In [1]: import numpy as np

In [2]: np.set_printoptions(precision=1, suppress=True, linewidth=160)

In [3]: X = np.array([[1, -3, 9, -27],
   ...:     [1, -2, 4, -8],
   ...:     [1, -1, 1, -1],
   ...:     [1, 0, 0, 0],
   ...:     [1, 1, 1, 1]])

In [4]: B = np.c_[X[:, :1] @ np.array([[1]]), np.array([-2, -3, 3, 3, 0])]

In [5]: B
Out[5]: 
array([[ 1, -2],
       [ 1, -3],
       [ 1,  3],
       [ 1,  3],
       [ 1,  0]])

In [6]: np.linalg.norm(np.linalg.qr(X)[0].T @ B, axis=0) ** 2 / ((B ** 2).sum(axis=0) + 1e-12)
Out[6]: array([1. , 0.9])

In [7]: np.round(np.linalg.lstsq(X, B[:, 0])[0], 1) + 0
Out[7]: array([1., 0., 0., 0.])

In [8]: np.linalg.matrix_rank(np.c_[X, B])
Out[8]: np.int64(5)

In [9]: mat = np.load("out5.npy")

In [10]: mat
Out[10]: 
array([[ 0,  1,  3, -3, -4, -5,  4,  0],
       [ 0,  0, -5,  2,  5, -3,  3, -5],
       [ 0,  0,  0,  2, -3,  2, -2,  2],
       [ 0,  0,  0,  0,  5, -5,  3, -5],
       [ 0,  0,  0,  0,  0,  1,  3, -3],
       [ 0,  0,  0,  0,  0,  0, -5,  0],
       [ 0,  0,  0,  0,  0,  0,  0, -3],
       [ 0,  0,  0,  0,  0,  0,  0,  0]])

In [11]: # rank 7

In [12]: np.sort(np.abs(np.linalg.eigvals(mat)))
Out[12]: array([0., 0., 0., 0., 0., 0., 0., 0.])

In [13]: np.allclose(mat, mat.T)
Out[13]: False

In [14]: [round(float(x), 1) for x in np.linalg.svd(mat, compute_uv=False)[:3]]
Out[14]: [14.0, 9.5, 5.0]

In [15]: feats = np.loadtxt("m.csv", delimiter=",")

In [16]: feats
Out[16]: 
array([[-35.,   0., -28., -20.,   0., -16.],
       [-42.,   0., -35., -24.,   0., -20.],
       [-63., -42.,  -7., -36., -24.,  -4.],
       [ 10.,   0.,   8.,  15.,   0.,  12.],
       [ 12.,   0.,  10.,  18.,   0.,  15.],
       [ 18.,  12.,   2.,  27.,  18.,   3.]])

In [17]: B = np.array([[-2, 4, 4],
    ...:     [0, 1, 5],
    ...:     [0, -7, -8],
    ...:     [-2, -4, 4],
    ...:     [-5, 8, -9],
    ...:     [-8, 9, -2]])

In [18]: feats @ B
Out[18]: 
array([[ 238.,   -8.,   36.],
       [ 292.,   -7.,   56.],
       [ 350., -329., -326.],
       [-146.,   32.,   12.],
       [-180.,   41.,   10.],
       [-204.,  133.,   56.]])

In [19]: np.einsum("ik,kj->ij", feats, B)
Out[19]: 
array([[ 238.,   -8.,   36.],
       [ 292.,   -7.,   56.],
       [ 350., -329., -326.],
       [-146.,   32.,   12.],
       [-180.,   41.,   10.],
       [-204.,  133.,   56.]])

In [20]: np.linalg.matrix_rank(feats @ B)
Out[20]: np.int64(3)

In [21]: rng = np.random.default_rng(256)

In [22]: B = mat + rng.integers(-2, 3, (8, 7)) @ rng.integers(-2, 3, (7, 8))

In [23]: B
Out[23]: 
array([[ -8,  12,   5,   5,   1,  -4,  10,   7],
       [ -5,  -1,   5,   1,   5,   2,   2,  -8],
       [ -1,  -4,  -1,   2,  -1,  -2,  10,  -6],
       [ -1,   0,  10,   2,  13, -14,   3,  -7],
       [  5,  -1,   2,  -1,  -1,   4,  -2,  -7],
       [  0,  -5,  -3,   5,   0,   3,   2,  -3],
       [ -5,  13,   4,   2,   4,  -2,  -8,   5],
       [ -8,   4,   8,  -6,  -2,   3,   4,   2]])

In [24]: np.abs(B - mat).sum(axis=1)
Out[24]: array([48, 26, 32, 32, 22, 26, 46, 37])

In [25]: np.linalg.matrix_rank(B - mat, tol=1e-8)
Out[25]: np.int64(7)

In [26]: B = feats[0, 0] * feats[1:] - np.outer(feats[1:, 0], feats[0])

In [27]: B
Out[27]: 
array([[    0.,     0.,    49.,     0.,     0.,    28.],
       [    0.,  1470., -1519.,     0.,   840.,  -868.],
       [    0.,    -0.,     0.,  -325.,    -0.,  -260.],
       [    0.,    -0.,   -14.,  -390.,    -0.,  -333.],
       [    0.,  -420.,   434.,  -585.,  -630.,   183.]])

In [28]: np.linalg.matrix_rank(B), np.linalg.matrix_rank(feats)
Out[28]: (np.int64(5), np.int64(6))

In [29]: x = np.array([-1, -5, 1, -3, -1, -3])

In [30]: feats @ x
Out[30]: array([ 115.,  139.,  410.,  -83., -101., -184.])

In [31]: np.einsum("ij,j->i", feats, x)
Out[31]: array([ 115.,  139.,  410.,  -83., -101., -184.])

In [32]: feats * x
Out[32]: 
array([[ 35.,  -0., -28.,  60.,  -0.,  48.],
       [ 42.,  -0., -35.,  72.,  -0.,  60.],
       [ 63., 210.,  -7., 108.,  24.,  12.],
       [-10.,  -0.,   8., -45.,  -0., -36.],
       [-12.,  -0.,  10., -54.,  -0., -45.],
       [-18., -60.,   2., -81., -18.,  -9.]])

In [33]: feats @ np.eye(6)[2]
Out[33]: array([-28., -35.,  -7.,   8.,  10.,   2.])

In [34]: feats @ (2 * x)
Out[34]: array([ 230.,  278.,  820., -166., -202., -368.])

In [35]: np.sign((feats @ x).round(6))
Out[35]: array([ 1.,  1.,  1., -1., -1., -1.])

In [36]: B = np.array([[1, 1], [1, -1]])

In [37]: W0 = np.kron(B, np.kron(B, B))[rng.permutation(8)][:3]

In [38]: W0
Out[38]: 
array([[ 1,  1,  1,  1, -1, -1, -1, -1],
       [ 1, -1,  1, -1,  1, -1,  1, -1],
       [ 1, -1, -1,  1,  1, -1, -1,  1]])

In [39]: f = np.array([2, 1])

In [40]: np.convolve(W0[1], f)
Out[40]: array([ 2, -1,  1, -1,  1, -1,  1, -1, -1])

In [41]: np.array([np.convolve(row, f, "same") for row in W0])
Out[41]: 
array([[ 2,  3,  3,  3, -1, -3, -3, -3],
       [ 2, -1,  1, -1,  1, -1,  1, -1],
       [ 2, -1, -3,  1,  3, -1, -3,  1]])

In [42]: np.cross(W0[1, :3], W0[2, :3])
Out[42]: array([2, 2, 0])

In [43]: F = np.loadtxt("case15.csv", delimiter=",")

In [44]: F.round(1) + 0
Out[44]: 
array([[ 0.5,  1.1,  0.2, -0.6,  1.2,  0.3, -0.8],
       [-0.8,  0.6,  0.4,  0.5,  0.4, -1.5,  0.1],
       [-0.3, -0.3,  0. ,  0.4, -0.5, -0.2, -1.8],
       [ 1.2,  0.9,  0.6,  0.7, -0.9, -0.1,  0.1],
       [ 0. , -0.8,  1.5,  0.5,  0.7,  0.5,  0. ],
       [-1.2,  0.9,  0.4,  0.1, -0.6,  1.1,  0.1],
       [ 0. ,  0.1, -0.9,  1.5,  0.7,  0.5,  0.1]])

In [45]: idx = rng.permutation(7)

In [46]: B = F[:, idx] * rng.choice([-1, 1], 7)

In [47]: B.round(1) + 0
Out[47]: 
array([[-0.5, -0.3, -1.1, -0.6, -0.8,  1.2,  0.2],
       [ 0.8,  1.5, -0.6,  0.5,  0.1,  0.4,  0.4],
       [ 0.3,  0.2,  0.3,  0.4, -1.8, -0.5,  0. ],
       [-1.2,  0.1, -0.9,  0.7,  0.1, -0.9,  0.6],
       [ 0. , -0.5,  0.8,  0.5,  0. ,  0.7,  1.5],
       [ 1.2, -1.1, -0.9,  0.1,  0.1, -0.6,  0.4],
       [ 0. , -0.5, -0.1,  1.5,  0.1,  0.7, -0.9]])

In [48]: U, _, Vt = np.linalg.svd(F.T @ B)

In [49]: np.round(np.linalg.lstsq(F, B)[0], 1) + 0
Out[49]: 
array([[-1.,  0.,  0.,  0.,  0.,  0.,  0.],
       [ 0.,  0., -1.,  0.,  0.,  0.,  0.],
       [ 0.,  0.,  0.,  0.,  0.,  0.,  1.],
       [ 0.,  0.,  0.,  1.,  0.,  0.,  0.],
       [ 0.,  0.,  0.,  0.,  0.,  1.,  0.],
       [ 0., -1.,  0.,  0.,  0.,  0.,  0.],
       [ 0.,  0.,  0.,  0.,  1.,  0.,  0.]])

In [50]: idx
Out[50]: array([0, 5, 1, 3, 6, 4, 2])
